>>> import numpy as np
>>> np.set_printoptions(precision=3, suppress=True, linewidth=160, legacy="1.25")
>>> def tidy(a):
...     return np.round(a, 3) + 0
... 
>>> E = np.array([[-2, 0, 0, 1, -2, -2, -1, -2, 1, 1, -1, -2],
...     [1, 2, 1, -2, 1, -2, 0, -2, -1, 0, -2, 2],
...     [0, 1, 2, -2, 2, 1, -1, -1, 2, 2, -1, 1],
...     [0, 0, 1, 0, 1, 2, 1, -1, -1, 2, 1, 0],
...     [-1, 0, 0, 1, -1, -2, -1, 0, 2, 0, -2, 2],
...     [1, -1, -2, -2, 1, 2, 2, -2, -1, -1, -1, 0],
...     [0, 1, 0, 2, 1, 1, -1, 0, 2, 2, 0, 0],
...     [0, -1, -2, 0, 2, 2, -2, -2, 2, -2, -2, -2],
...     [2, 1, 2, 2, 0, -2, 2, -2, 2, 2, -1, 2],
...     [0, 1, -2, -1, -2, -2, -2, 2, -2, 2, 1, 1],
...     [2, -2, -2, 0, -1, 2, -1, -1, -2, -1, 2, -1],
...     [-2, 0, 2, 0, 1, 2, 2, 1, 1, 2, 2, 2],
...     [1, 1, -1, 2, 2, 0, 1, 1, 1, -2, -2, 0],
...     [1, -1, -2, 1, 0, 0, -1, 1, 0, 1, 0, -1]])
>>> E[1] = E[2]
>>> E
array([[-2,  0,  0,  1, -2, -2, -1, -2,  1,  1, -1, -2],
       [ 0,  1,  2, -2,  2,  1, -1, -1,  2,  2, -1,  1],
       [ 0,  1,  2, -2,  2,  1, -1, -1,  2,  2, -1,  1],
       [ 0,  0,  1,  0,  1,  2,  1, -1, -1,  2,  1,  0],
       [-1,  0,  0,  1, -1, -2, -1,  0,  2,  0, -2,  2],
       [ 1, -1, -2, -2,  1,  2,  2, -2, -1, -1, -1,  0],
       [ 0,  1,  0,  2,  1,  1, -1,  0,  2,  2,  0,  0],
       [ 0, -1, -2,  0,  2,  2, -2, -2,  2, -2, -2, -2],
       [ 2,  1,  2,  2,  0, -2,  2, -2,  2,  2, -1,  2],
       [ 0,  1, -2, -1, -2, -2, -2,  2, -2,  2,  1,  1],
       [ 2, -2, -2,  0, -1,  2, -1, -1, -2, -1,  2, -1],
       [-2,  0,  2,  0,  1,  2,  2,  1,  1,  2,  2,  2],
       [ 1,  1, -1,  2,  2,  0,  1,  1,  1, -2, -2,  0],
       [ 1, -1, -2,  1,  0,  0, -1,  1,  0,  1,  0, -1]])
>>> rng = np.random.default_rng(7082)
>>> B = E + rng.integers(-2, 3, (14, 11)) @ rng.integers(-2, 3, (11, 12))
>>> B
array([[  1,   4,  -5,  -7,  -1,  -2,  -9,  -1,  -8,   5,  -9,  -2],
       [  0,   4,   2,   1,  -8,  -5, -11,  -4,   5,   3,   0,  -1],
       [  3, -10,  10,   9,   8,   8,   5,  -9,  -5,  -5,  -9, -17],
       [ -5,   5,   0,   5,  -2,  -5,   1,   2,  -9,   6,  -2,   6],
       [  0,   2,  -5,  -6,   1,  -7,  -1,  -5,   4,  -4,   5,   3],
       [-10,  -3,   6,   0,  -3,   0,   0,  -2,   0,   1,  -2,   8],
       [ 13,  -5,   2,   6,   0,   8,   1,  -3,  -5,  -4,  -2, -19],
       [  2,   3, -10,   3,  10,   9,   0,  -1,  -5,  -7,  -6,   3],
       [ 14,  -3,   0,   7,  10,   4,   8,  -9, -11,   0, -13, -16],
       [  0,   1,   1,  10,   5,   0,   6,   0,   0,  -8,   3,  -3],
       [  7,  -1,  -5,  -6,  -8,   1,  -5,   2,  -4,  11,   0,   2],
       [ -1,   6,  -9,   1,   9,  -6,  10,  13,  -9,   8,   0,   3],
       [ -6,  -1,   5, -10,  -6,  -3,  -9,   0,   6,   6,  -4,   4],
       [  9,   2,  -6,   5,  12,   5,   9,  -9,  -3,   6,  -9,   2]])
>>> np.abs(B - E).sum(axis=1)
array([ 51,  42, 100,  50,  41,  43,  72,  56,  97,  51,  49,  74,  68,  76])
